>>> import numpy as np
>>> from numpy import linalg as LA
>>> np.set_printoptions(precision=2, suppress=True, linewidth=200, floatmode="fixed")
>>> f = np.array([3, 0, 3])
>>> rng = np.random.default_rng(237394)
>>> W0 = np.outer(rng.normal(size=12), f) + 0.02 * rng.normal(size=(12, 3))
>>> W0.round(2) + 0
array([[ 0.45,  0.00,  0.42],
       [ 2.70,  0.02,  2.71],
       [ 3.73, -0.02,  3.74],
       [-1.68,  0.01, -1.70],
       [ 5.64, -0.01,  5.63],
       [-2.51,  0.01, -2.45],
       [-3.75, -0.01, -3.73],
       [-3.66,  0.00, -3.63],
       [-3.01,  0.00, -2.94],
       [-0.79, -0.03, -0.84],
       [ 7.19,  0.03,  7.19],
       [ 3.09,  0.00,  3.02]])
>>> labels = W0[:, 0] > np.median(W0[:, 0])
>>> f = W0[labels].mean(axis=0) - W0[~labels].mean(axis=0)
>>> f
array([6.37, 0.01, 6.33])
>>> round((((W0 - W0.mean(axis=0)) @ f > 0) == labels).mean(), 2)
np.float64(0.92)
>>> U, sigma, Vt = LA.svd(W0)
>>> np.argmax(sigma[:-1] / (sigma[1:] + 1e-6)) + 1
np.int64(1)
>>> other = U[:, :1] @ np.diag(sigma[:1]) @ Vt[:1]
>>> LA.matrix_rank(other)
np.int64(1)
>>> round(float(LA.norm(W0 - other) / LA.norm(W0)), 2)
0.01
>>> other = np.c_[W0[:, :1] @ np.array([[9]]), np.array([2, -2, 1, 3, 0, 0, 0, 2, -2, -3, -2, -2])]
>>> other
array([[  4.09,   2.00],
       [ 24.30,  -2.00],
       [ 33.57,   1.00],
       [-15.13,   3.00],
       [ 50.78,   0.00],
       [-22.58,   0.00],
       [-33.75,   0.00],
       [-32.97,   2.00],
       [-27.09,  -2.00],
       [ -7.09,  -3.00],
       [ 64.73,  -2.00],
       [ 27.80,  -2.00]])
>>> LA.norm(LA.qr(W0)[0].T @ other, axis=0) ** 2 / ((other ** 2).sum(axis=0) + 1e-12)
array([1.00, 0.11])
>>> LA.matrix_rank(np.c_[W0, other])
np.int64(4)
>>> cent = np.array([[3, 4, 3], [2, 0, 2]])
>>> X = np.repeat(cent, 25 // 2, axis=0)
>>> X = X + 0.05 * rng.normal(size=X.shape)
>>> X
array([[ 3.07,  3.92,  2.93],
       [ 2.94,  4.05,  3.01],
       [ 3.04,  4.00,  3.04],
       [ 2.99,  4.07,  2.96],
       [ 3.02,  3.92,  3.01],
       [ 2.95,  4.04,  3.04],
       [ 2.95,  4.01,  3.06],
       [ 3.03,  3.93,  3.11],
       [ 3.03,  3.99,  2.97],
       [ 3.02,  3.93,  3.00],
       [ 2.97,  3.96,  2.98],
       [ 3.02,  3.98,  2.98],
       [ 2.04, -0.06,  2.08],
       [ 2.04, -0.06,  2.09],
       [ 1.96, -0.02,  1.96],
       [ 2.06,  0.03,  2.02],
       [ 2.09, -0.05,  2.01],
       [ 2.01,  0.04,  1.95],
       [ 1.97,  0.05,  2.04],
       [ 2.00, -0.03,  1.95],
       [ 2.00,  0.01,  2.11],
       [ 1.98,  0.04,  2.13],
       [ 2.01,  0.07,  2.05],
       [ 1.97,  0.02,  2.14]])
>>> cen = X - X.mean(axis=0)
>>> V = LA.svd(cen)[2][:2]
>>> other = cen - cen @ V.T @ V
>>> (cen @ V.T).std(axis=0)
array([2.11, 0.06])
>>> other.std(axis=0)
array([0.04, 0.01, 0.01])
>>> np.diag(V.T @ V)
array([0.09, 0.93, 0.98])
>>> LA.norm(other, axis=1).round(6).argmax()
np.int64(16)
>>> np.round(np.cov(cen @ V.T, rowvar=False), 2) + 0
array([[4.63, 0.00],
       [0.00, 0.00]])
